In [1]: import numpy as np

In [2]: np.set_printoptions(precision=1, suppress=True, linewidth=100)

In [3]: feats = np.array([[1, 0, 0], [0, -4, 0], [0, 0, 2]])

In [4]: Y = np.array([[2, 0], [2, 0]])

In [5]: W2 = np.kron(Y, feats)

In [6]: np.round(np.linalg.norm(W2, 2), 1), round(np.linalg.norm(Y, 2) * np.linalg.norm(feats, 2), 1)
Out[6]: (np.float64(11.3), np.float64(11.3))

In [7]: W2
Out[7]: 
array([[ 2,  0,  0,  0,  0,  0],
       [ 0, -8,  0,  0,  0,  0],
       [ 0,  0,  4,  0,  0,  0],
       [ 2,  0,  0,  0,  0,  0],
       [ 0, -8,  0,  0,  0,  0],
       [ 0,  0,  4,  0,  0,  0]])

In [8]: np.linalg.matrix_rank(W2)
Out[8]: np.int64(3)

In [9]: K = np.array([[-1, -1, -2, -2], [-2, -1, 0, 1], [1, -1, -1, -2], [-1, -1, -1, -2]])

In [10]: K
Out[10]: 
array([[-1, -1, -2, -2],
       [-2, -1,  0,  1],
       [ 1, -1, -1, -2],
       [-1, -1, -1, -2]])

In [11]: round(np.linalg.det(K[::-1]), 1)
Out[11]: np.float64(6.0)

In [12]: round(float(np.linalg.det(2 * K)), 1), round(np.linalg.det(K), 1)
Out[12]: (96.0, np.float64(6.0))

In [13]: np.einsum("ii->", K)
Out[13]: np.int64(-5)

In [14]: np.einsum("ij,ji->", K, K)
Out[14]: np.int64(13)

In [15]: x = np.array([-2, 1, 1, 2])

In [16]: target = K @ x

In [17]: coef, lr = np.zeros(4), 1 / np.linalg.norm(K, 2) ** 2

In [18]: for i in range(12):
    ...:     coef -= lr * K.T @ (K @ coef - target)
    ...:     if i % 2 == 0: print(i, round(np.linalg.norm(K @ coef - target), 1))
    ...: 
0 3.9
2 1.6
4 0.8
6 0.6
8 0.6
10 0.5

In [19]: coef
Out[19]: array([-1.7,  0.4,  1. ,  2.3])

In [20]: round(np.linalg.cond(K), 1)
Out[20]: np.float64(7.9)

In [21]: proj = np.triu(np.array([[1, 0, 3, 0], [1, -1, 1, 3], [-2, -1, 1, -1], [0, -2, 0, -3]]), 1) + np.eye(4)

In [22]: Y = proj @ K @ np.linalg.inv(proj)

In [23]: np.round(np.linalg.det(Y), 1)
Out[23]: np.float64(6.0)

In [24]: np.linalg.matrix_rank(Y)
Out[24]: np.int64(4)

In [25]: proj @ K - K @ proj
Out[25]: 
array([[ 3., -3.,  1., -5.],
       [-2., -4.,  3., -5.],
       [ 1.,  1., -1.,  4.],
       [ 0.,  0.,  4.,  2.]])

In [26]: Y
Out[26]: 
array([[ 2., -4., -7., -3.],
       [-4., -5., 13., 21.],
       [ 2.,  0., -6., -6.],
       [-1., -1.,  3.,  4.]])
